% python3 -q
>>> import numpy as np
>>> import numpy.linalg as la
>>> np.set_printoptions(precision=2, suppress=True, linewidth=140)
>>> K = np.loadtxt("x.csv", delimiter=",")
>>> print(K)
[[-3.  1.  1.  0. -1.  3. -1.  1.  0.]
 [-3.  3.  1.  0.  3. -1. -1.  2.  0.]
 [ 2. -3.  2.  2. -3.  1. -1.  1.  0.]
 [-1.  1.  3. -3. -3. -3.  0.  3.  0.]
 [ 2.  1.  3. -2. -2. -1. -2. -1.  0.]
 [ 3.  2.  3. -3. -2. -3.  0. -2.  0.]
 [ 0.  1.  2.  3.  1.  0.  0. -2.  0.]
 [ 3.  1.  0.  3. -3. -1. -1.  3.  0.]
 [ 0.  0.  0.  0.  0.  0.  0.  0. -1.]]
>>> Q, r_ = la.qr(K)
>>> print(np.round(Q @ r_, 2) + 0)
[[-3.  1.  1.  0. -1.  3. -1.  1.  0.]
 [-3.  3.  1.  0.  3. -1. -1.  2.  0.]
 [ 2. -3.  2.  2. -3.  1. -1.  1.  0.]
 [-1.  1.  3. -3. -3. -3.  0.  3.  0.]
 [ 2.  1.  3. -2. -2. -1. -2. -1.  0.]
 [ 3.  2.  3. -3. -2. -3.  0. -2.  0.]
 [ 0.  1.  2.  3.  1.  0.  0. -2.  0.]
 [ 3.  1.  0.  3. -3. -1. -1.  3.  0.]
 [ 0.  0.  0.  0.  0.  0.  0.  0. -1.]]
>>> print(round(float(abs(r_[0, 0])), 2), np.round(la.norm(K[:, 0]), 2))
6.71 6.71
>>> print(np.allclose(r_.T @ r_, K.T @ K))
True
>>> r0 = np.array([2, 1, 0, 1, 0, 2])
>>> F = r0[np.abs(np.subtract.outer(np.arange(6), np.arange(6)))]
>>> print(F)
[[2 1 0 1 0 2]
 [1 2 1 0 1 0]
 [0 1 2 1 0 1]
 [1 0 1 2 1 0]
 [0 1 0 1 2 1]
 [2 0 1 0 1 2]]
>>> Q, r_ = la.qr(F)
>>> print(Q.shape, r_.shape)
(6, 6) (6, 6)
>>> print(np.round(Q @ r_, 2) + 0)
[[2. 1. 0. 1. 0. 2.]
 [1. 2. 1. 0. 1. 0.]
 [0. 1. 2. 1. 0. 1.]
 [1. 0. 1. 2. 1. 0.]
 [0. 1. 0. 1. 2. 1.]
 [2. 0. 1. 0. 1. 2.]]
>>> print(np.round(Q.T @ Q, 2) + 0)
[[1. 0. 0. 0. 0. 0.]
 [0. 1. 0. 0. 0. 0.]
 [0. 0. 1. 0. 0. 0.]
 [0. 0. 0. 1. 0. 0.]
 [0. 0. 0. 0. 1. 0.]
 [0. 0. 0. 0. 0. 1.]]
>>> print(np.abs(np.diag(r_)))
[3.16 2.32 2.08 2.08 1.92 1.84]
>>> print(r_)
[[-3.16 -1.26 -1.26 -1.26 -1.26 -2.53]
 [ 0.   -2.32 -1.03 -0.6  -1.03 -0.34]
 [ 0.    0.   -2.08 -0.85 -0.16 -0.21]
 [ 0.    0.    0.   -2.08 -0.79 -0.2 ]
 [ 0.    0.    0.    0.   -1.92 -0.13]
 [ 0.    0.    0.    0.    0.   -1.84]]
>>> J = np.loadtxt("case1.csv", delimiter=",")
>>> print(J)
[[  0.68  -1.45   2.06   0.51  -2.53]
 [  4.06   1.38  -0.14   1.53   0.55]
 [  5.89   1.27   0.77   0.54  -1.16]
 [ -3.54  -4.1    1.3   -2.75  -3.3 ]
 [  4.23   3.08  -0.35   4.09   2.86]
 [ 12.43  -3.6    2.37  -4.8  -10.84]
 [ -2.01  -1.42  -0.86  -2.24  -1.17]
 [ 13.41   7.33   0.18   7.07   3.19]
 [ -4.78   1.15  -2.97   2.17   5.81]
 [ -1.63  -1.76  -2.86   0.34   3.69]
 [ -2.75   0.39  -1.81   1.59   2.72]
 [-19.82  -5.72  -6.46  -2.24  12.1 ]
 [  2.06   1.71  -5.91   1.03   8.73]
 [ 13.57   6.42   0.49   2.32  -1.8 ]
 [  6.55   4.36   2.52   3.03  -4.31]
 [  7.11  -0.55   1.58  -0.95  -4.74]
 [ 10.84   5.18   1.54   0.36  -5.98]
 [-12.3  -10.06  -2.42  -5.47   0.84]
 [  9.43   4.97   0.66   2.12  -0.94]
 [  5.76   0.06   2.47  -0.59  -5.01]
 [ -8.24  -2.38  -5.69  -1.68   7.13]
 [-14.48  -7.13  -5.24  -4.09   6.92]
 [  3.07   1.29   3.64   0.36  -3.55]
 [  1.72  -1.8    1.3   -0.84  -4.74]
 [  7.58   1.78  -2.51  -0.31   0.15]
 [ 18.75   9.42   6.47   7.3   -7.57]
 [ -6.1   -2.56  -1.41  -1.08   3.63]
 [ -2.96  -0.21  -3.45  -1.84   4.36]
 [ -5.34  -3.68   0.21  -4.4   -1.61]
 [  0.31   3.87   1.58   2.35  -0.7 ]]
>>> Xs = (J - J.mean(axis=0)) / J.std(axis=0)
>>> print(Xs.std(axis=0))
[1. 1. 1. 1. 1.]
>>> print(np.argwhere(np.abs(Xs) > 2))
[[ 5  4]
 [ 7  3]
 [11  0]
 [11  2]
 [11  4]
 [17  1]
 [25  0]
 [25  1]
 [25  2]
 [25  3]]
>>> coef = la.lstsq(np.delete(Xs, 1, axis=1), Xs[:, 1])[0]
>>> print(np.round(1 - np.var(Xs[:, 1] - np.delete(Xs, 1, axis=1) @ coef), 2))
0.91
>>> z = J[:, 1] > np.median(J[:, 1])
>>> r0 = J[z].mean(axis=0) - J[~z].mean(axis=0)
>>> print(z.astype(int))
[0 1 1 0 1 0 0 1 1 0 1 0 1 1 1 0 1 0 1 0 0 0 1 0 1 1 0 0 0 1]
>>> print(np.argsort(-np.abs(r0).round(6), kind="stable"))
[0 1 3 2 4]
>>> print(r0)
[ 9.4   6.66  1.42  4.51 -0.45]
>>> print(((J - J.mean(axis=0)) @ r0 > 0).astype(int))
[0 1 1 0 1 1 0 1 0 0 0 0 1 1 1 1 1 0 1 1 0 0 1 0 1 1 0 0 0 1]
>>> Xs = J - J.mean(axis=0)
>>> left, sigma, Vh = la.svd(Xs, full_matrices=False)
>>> print(np.searchsorted(np.cumsum(sigma ** 2) / (sigma ** 2).sum(), 0.9) + 1)
2
>>> print(np.abs(Vh[-1]))
[0.11 0.05 0.7  0.49 0.5 ]
>>> print(sigma)
[56.86 25.81 11.91  5.34  2.64]
>>> print(round((sigma ** 2).sum() ** 2 / (sigma ** 4).sum(), 2))
1.52
>>> print(np.abs(left[:, 0]).argmax())
11
>>> print(la.matrix_rank(Xs))
5
